$ python3 -q
>>> import numpy as np
>>> np.set_printoptions(precision=3, suppress=True, linewidth=200)
>>> def tidy(a):
...     return np.round(a, 3) + 0
... 
>>> E = np.loadtxt("data.csv", delimiter=",")
>>> print(E)
[[2. 0. 0.]
 [0. 3. 9.]
 [0. 1. 6.]]
>>> print(tidy(E.mean(axis=0)))
[0.667 1.333 5.   ]
>>> print(np.diff(E, axis=0))
[[-2.  3.  9.]
 [ 0. -2. -3.]]
>>> print(np.abs(E).max())
9.0
>>> print(np.unravel_index(np.abs(E).argmax(), E.shape))
(np.int64(1), np.int64(2))
>>> print(E - E[0])
[[ 0.  0.  0.]
 [-2.  3.  9.]
 [-2.  1.  6.]]
>>> Y = E / np.linalg.norm(E, axis=1, keepdims=True)
>>> G = Y @ Y.T
>>> print(tidy(np.degrees(np.arccos(np.clip(G[2, 1], -1, 1)))))
8.973
>>> print((np.abs(G) > 0.9).astype(int))
[[1 0 0]
 [0 1 1]
 [0 1 1]]
>>> print(np.trace(E))
11.0
>>> print(tidy(np.sort(np.abs(np.linalg.eigvals(E)))))
[1.146 2.    7.854]
>>> print(tidy(np.abs(np.linalg.eigvals(E)).max()))
7.854
>>> print((E - E.T) / 2)
[[ 0.  0.  0.]
 [ 0.  0.  4.]
 [ 0. -4.  0.]]
>>> left, s, vt = np.linalg.svd(E, full_matrices=False)
>>> print(tidy(np.abs(vt[0])))
[0.    0.273 0.962]
>>> print(tidy(np.cumsum(s ** 2) / np.sum(s ** 2)))
[0.965 0.995 1.   ]
>>> print(tidy(np.sqrt((s ** 2).sum())), tidy(np.linalg.norm(E)))
11.446 11.446
>>> print(np.allclose(left * s @ vt, E))
True
>>> m1 = np.load("test11.npy")
>>> print(tidy(m1))
[[-0.819 -0.567  0.083]
 [ 0.573 -0.811  0.119]
 [ 0.     0.146  0.989]]
>>> # keeps lengths
>>> print(tidy(np.linalg.norm(m1, "nuc")))
3.0
>>> print(tidy(np.linalg.norm(m1, axis=0)))
[1. 1. 1.]
>>> T = np.stack([m1, -2 * m1, m1[::-1]])
>>> print(T.shape)
(3, 3, 3)
>>> print((T @ m1.T).shape)
(3, 3, 3)
>>> print(tidy(T.sum(axis=0)))
[[ 0.819  0.713  0.906]
 [ 0.     0.     0.   ]
 [-0.819 -0.713 -0.906]]
>>> print(tidy(np.linalg.det(T)))
[ 1. -8. -1.]
>>> X = np.load("case14.npy")
>>> print(X)
[[-116.892  -63.999  -89.909  -49.03 ]
 [ 121.036   61.869   20.04    58.953]
 [-106.001  -77.058  -47.02   -51.024]
 [ -53.005  -21.048   -0.992  -25.969]]
>>> left, s, vt = np.linalg.svd(X)
>>> print(tidy(s))
[270.989  52.803  17.175   0.006]
>>> Y = left[:, :3] @ np.diag(s[:3]) @ vt[:3]
>>> print(np.linalg.matrix_rank(Y))
3
>>> print(tidy(np.linalg.norm(X - Y, 2)), tidy(s[3]))
0.006 0.006
>>> print(tidy(np.abs(X - Y).max()))
0.004
>>> print(np.linalg.matrix_rank(X, rtol=0.05))
3
>>> print([round(float(x), 3) for x in np.linalg.svd(X, compute_uv=False)[:3]])
[270.989, 52.803, 17.175]
>>> print(np.linalg.cond(X) > 100)
True
>>> print(np.linalg.matrix_rank(X, rtol=0.1))
2
>>> print(np.kron(np.eye(2, dtype=int), X))
[[-116.892  -63.999  -89.909  -49.03    -0.      -0.      -0.      -0.   ]
 [ 121.036   61.869   20.04    58.953    0.       0.       0.       0.   ]
 [-106.001  -77.058  -47.02   -51.024   -0.      -0.      -0.      -0.   ]
 [ -53.005  -21.048   -0.992  -25.969   -0.      -0.      -0.      -0.   ]
 [  -0.      -0.      -0.      -0.    -116.892  -63.999  -89.909  -49.03 ]
 [   0.       0.       0.       0.     121.036   61.869   20.04    58.953]
 [  -0.      -0.      -0.      -0.    -106.001  -77.058  -47.02   -51.024]
 [  -0.      -0.      -0.      -0.     -53.005  -21.048   -0.992  -25.969]]
>>> print(tidy(np.linalg.det(2 * X)), tidy(np.linalg.det(X)))
22096.982 1381.061
>>> print(tidy(np.linalg.eigvals(X).sum().real))
-128.012
>>> print(tidy(np.einsum("ij,ji->", X, X)))
23674.036
>>> print(tidy(np.linalg.eigvals(X)))
[-145.03    43.829  -26.819    0.008]
>>> T = np.stack([E, -1 * E, E[::-1]])
>>> print(np.linalg.matrix_rank(T))
[3 3 3]
>>> print(T.sum(axis=0))
[[0. 1. 6.]
 [0. 3. 9.]
 [2. 0. 0.]]
>>> print((T @ E.T).shape)
(3, 3, 3)
>>> print(tidy(np.linalg.det(T)))
[ 18. -18. -18.]
>>> print(np.linalg.matrix_rank(T.reshape(3, -1)))
2
>>> J = np.array([[3, 1, 0], [0, 2, 1], [3, -3, -2]])
>>> rank = np.linalg.matrix_rank(J)
>>> print(rank)
2
>>> null = np.linalg.svd(J)[2][rank:].T
>>> print(null.shape)
(3, 1)
>>> print(np.linalg.matrix_rank(J.T @ J), np.linalg.matrix_rank(J @ J.T))
2 2
>>> print(tidy(null[:, 0] / null[np.abs(null[:, 0]).round(6).argmax(), 0]))
[ 0.167 -0.5    1.   ]
>>> print(np.linalg.matrix_power(J, 2))
[[9 5 1]
 [3 1 0]
 [3 3 1]]
>>> print((J - J.T) / 2)
[[ 0.   0.5 -1.5]
 [-0.5  0.   2. ]
 [ 1.5 -2.   0. ]]
>>> print(tidy(np.abs(np.linalg.eigvals(J)).max()))
3.303
>>> print(tidy(np.sort(np.abs(np.linalg.eigvals(J)))))
[0.    0.303 3.303]
>>> print(tidy(np.linalg.det(2 * J)), tidy(np.linalg.det(J)))
0.0 0.0
>>> print(tidy(np.linalg.det(J.T)))
0.0
>>> print(np.kron(np.eye(2, dtype=int), J))
[[ 3  1  0  0  0  0]
 [ 0  2  1  0  0  0]
 [ 3 -3 -2  0  0  0]
 [ 0  0  0  3  1  0]
 [ 0  0  0  0  2  1]
 [ 0  0  0  3 -3 -2]]
>>> print(np.unique(J.round(6), axis=0).shape)
(3, 3)
>>> print(np.linalg.lstsq(J[:-1].T, J[-1])[2])
2
>>> print(tidy(J @ np.linalg.pinv(J) @ J))
[[ 3.  1.  0.]
 [ 0.  2.  1.]
 [ 3. -3. -2.]]
>>> print(tidy(np.trace(np.linalg.pinv(J) @ J)))
2.0
>>> mat = np.loadtxt("out12.csv", delimiter=",")
>>> print(mat)
[[ 2.  2.  2.  2.]
 [-3.  3. -3.  3.]
 [ 2.  2.  2.  2.]
 [-3.  3. -3.  3.]]
>>> print(np.kron(np.eye(2, dtype=int), mat))
[[ 2.  2.  2.  2.  0.  0.  0.  0.]
 [-3.  3. -3.  3. -0.  0. -0.  0.]
 [ 2.  2.  2.  2.  0.  0.  0.  0.]
 [-3.  3. -3.  3. -0.  0. -0.  0.]
 [ 0.  0.  0.  0.  2.  2.  2.  2.]
 [-0.  0. -0.  0. -3.  3. -3.  3.]
 [ 0.  0.  0.  0.  2.  2.  2.  2.]
 [-0.  0. -0.  0. -3.  3. -3.  3.]]
>>> print(tidy(np.linalg.det(mat.T)))
0.0
>>> print(tidy(np.linalg.eigvals(mat).sum().real))
10.0
>>> print(tidy(np.poly(mat)))
[  1. -10.  48.   0.   0.]
>>> print(tidy(np.linalg.det(mat[::-1])))
0.0
>>> left, s, vt = np.linalg.svd(mat)
>>> V = vt[:(s > 1e-8).sum()]
>>> rng = np.random.default_rng(68244)
>>> x = mat[3] + -2 * mat[1] + rng.integers(2) * np.eye(4)[2]
>>> print(x)
[ 3. -3.  4. -3.]
>>> print(np.linalg.matrix_rank(np.vstack([mat, x])))
3
>>> print(np.allclose(V.T @ V @ x, x))
False
>>> print(tidy(np.linalg.norm(x - V.T @ V @ x)))
0.707
>>> data = np.load("dump.npy")
>>> print(data)
[[2.882 0.471 0.   ]
 [0.471 1.118 0.   ]
 [0.    0.    3.   ]]
>>> # splits into 2 blocks
>>> f, r1 = data[2], data[1]
>>> print(f @ f)
9.0
>>> p = (f @ r1) / (f @ f) * f
>>> print(p)
[0. 0. 0.]
>>> print(tidy(np.outer(f, r1)))
[[0.    0.    0.   ]
 [0.    0.    0.   ]
 [1.413 3.354 0.   ]]
>>> print(np.linalg.matrix_rank(np.outer(f, r1)))
1
>>> print(r1 - p)
[0.471 1.118 0.   ]
>>> ev, V = np.linalg.eigh(data)
>>> print((ev > 1e-8).sum(), (ev < -1e-8).sum())
3 0
>>> print(tidy(V.T @ V))
[[1. 0. 0.]
 [0. 1. 0.]
 [0. 0. 1.]]
>>> print(tidy(ev))
[1. 3. 3.]
>>> print(ev.sum(), np.trace(data))
7.0 7.0
>>> print(tidy(np.sort(np.linalg.eigvals(data).real)))
[1. 3. 3.]
>>> print(np.flatnonzero(np.linalg.matrix_power((data != 0) + (data.T != 0) + np.eye(3), 3)[2]))
[2]
>>> print((np.linalg.matrix_power((data != 0) + (data.T != 0) + np.eye(3), 3) > 0).astype(int))
[[1 1 0]
 [1 1 0]
 [0 0 1]]
>>> print(tidy(data @ data))
[[8.528 1.884 0.   ]
 [1.884 1.472 0.   ]
 [0.    0.    9.   ]]
>>> print((data != 0).astype(int))
[[1 1 0]
 [1 1 0]
 [0 0 1]]
>>> print(tidy(np.linalg.det(data)))
9.001
